In [1]: import numpy as np

In [2]: np.set_printoptions(precision=3, suppress=True, linewidth=160)

In [3]: rd = lambda a: np.round(a, 3) + 0

In [4]: m1 = np.array([[-3, -1, -1, 0],
   ...:     [-1, -3, -2, 0],
   ...:     [-2, -3, 3, 1],
   ...:     [-1, -3, -2, -2],
   ...:     [0, 0, 3, 0],
   ...:     [0, -2, -1, 1]])

In [5]: m1
Out[5]: 
array([[-3, -1, -1,  0],
       [-1, -3, -2,  0],
       [-2, -3,  3,  1],
       [-1, -3, -2, -2],
       [ 0,  0,  3,  0],
       [ 0, -2, -1,  1]])

In [6]: x = np.array([4, 6, 3, -9])

In [7]: y = m1 @ x

In [8]: rd(np.linalg.pinv(m1) @ m1)
Out[8]: 
array([[1., 0., 0., 0.],
       [0., 1., 0., 0.],
       [0., 0., 1., 0.],
       [0., 0., 0., 1.]])

In [9]: rng = np.random.default_rng(124)

In [10]: y = y + 0.3 * rng.normal(size=6)

In [11]: rd(y)
Out[11]: array([-21.09 , -28.174, -26.333, -10.356,   9.243, -23.818])

In [12]: c, *_ = np.linalg.lstsq(m1, y)

In [13]: c.round()
Out[13]: array([ 4.,  6.,  3., -9.])

In [14]: rd(c)
Out[14]: array([ 4.052,  6.046,  2.993, -8.908])

In [15]: [round(float(np.linalg.norm(np.linalg.solve(m1.T @ m1 + lam * np.eye(4), m1.T @ y))), 2) for lam in (0, 1, 10, 100)]
Out[15]: [11.89, 10.49, 6.64, 2.23]

In [16]: hat = m1 @ np.linalg.solve(m1.T @ m1, m1.T)

In [17]: np.linalg.matrix_rank(np.eye(6) - hat)
Out[17]: np.int64(2)

In [18]: rd(hat @ m1[:, 0])
Out[18]: array([-3., -1., -2., -1.,  0.,  0.])
